% python3 -q
>>> import numpy as np
>>> np.set_printoptions(precision=3, suppress=True, linewidth=200, legacy="1.25")
>>> rd = lambda a: np.round(a, 3) + 0
>>> arr = np.loadtxt("layer19.csv", delimiter=",")
>>> arr
array([[  6.235,   3.8  ,  -3.627, -14.183,   7.181,  -2.034,   2.008,   2.637,   5.489],
       [ 11.389, -10.237,  -5.108,  10.898,  -1.17 ,  -7.146,   0.203,   6.632,  -1.431],
       [ 13.872,   5.16 ,   3.93 ,  -2.25 ,  -0.523,   2.03 , -13.511,   3.151,   1.952],
       [ -0.143,   6.687,  -5.081,   1.273,   0.782,   0.449, -10.383,  -2.116,   0.144],
       [ -4.622,   7.455,   4.664,  -1.806,  -1.11 ,   2.779,  -5.251,   1.362,  -0.781],
       [ -7.569,   5.874,  10.142,  -3.887,  11.142,   8.762,   1.188,   1.155,   6.735],
       [ 13.914,  -6.304, -13.531,  -7.001,  -0.092,  -9.723,  -5.549,  -3.512,   8.34 ],
       [  8.715,  -2.568,   1.025,  -0.527, -15.773,  -4.189,   6.529, -12.658,   5.317],
       [  3.206,  -4.581,  -8.534,  -7.184,   9.607,  -5.06 ,  -0.396,  -4.9  ,   6.374],
       [  8.002,  -1.704, -10.289,   3.787,  -4.721,   0.507,   5.772, -12.703,  -4.952],
       [ 12.6  ,   3.434,  -3.927,   4.629,  -1.727,   2.975,   4.406,   3.165,  -0.895],
       [ 11.238,  -2.155,  -2.912,  -5.087,  10.276,   1.866,  -1.959,  -1.193,  -2.301],
       [  9.415,   3.344,  -7.354,   3.31 ,  -1.885,  -6.945,   2.197,  -2.291,   3.054],
       [ -4.757,   7.833,   2.178,  -6.12 ,  -2.37 ,  -9.844,  -5.417,  -3.625,   7.563],
       [ -7.907,  -1.166,   7.916,  -3.084,  -2.671,   0.911,   2.693,   9.913,   9.011],
       [ -6.406,   6.183,  -0.553,   9.587,  13.062,  15.002,  -2.27 ,   9.371,  -7.984],
       [ -4.652,   2.742,   2.723,   6.148,   1.537,   8.644, -16.596,   5.172,  -0.465],
       [ 15.862,   0.914,   6.425,  -6.942,  11.776,  -4.007,   1.525,   1.76 ,   3.996],
       [  9.746,  -4.3  ,   3.822, -13.999,   9.31 , -16.5  ,   3.156,  -3.633,   5.881]])
>>> C = arr[[12, 9]].astype(float)
>>> for _ in range(3):
...     lab = np.linalg.norm(arr[:, None] - C, axis=-1).argmin(axis=1)
...     C = np.array([arr[lab == j].mean(axis=0) for j in range(2)])
... 
>>> lab
array([0, 0, 0, 0, 0, 0, 0, 1, 0, 1, 0, 0, 0, 0, 0, 0, 0, 0, 0])
>>> rd(C[1] - C[0])
array([  4.157,  -3.588,  -4.113,   3.73 , -13.96 ,  -0.792,   8.736, -14.036,  -2.446])
>>> f, v = arr[10], arr[15]
>>> rd(f @ f)
249.466
>>> rd(f @ v)
35.943
>>> pr = (f @ v) / (f @ f) * f
>>> rd(pr)
array([ 1.815,  0.495, -0.566,  0.667, -0.249,  0.429,  0.635,  0.456, -0.129])
>>> rd((v - pr) @ f)
0.0
>>> rd(v - pr)
array([-8.221,  5.688,  0.013,  8.92 , 13.311, 14.573, -2.905,  8.915, -7.855])
>>> rd(np.linalg.norm(f + v) ** 2 + np.linalg.norm(f - v) ** 2)
1946.674
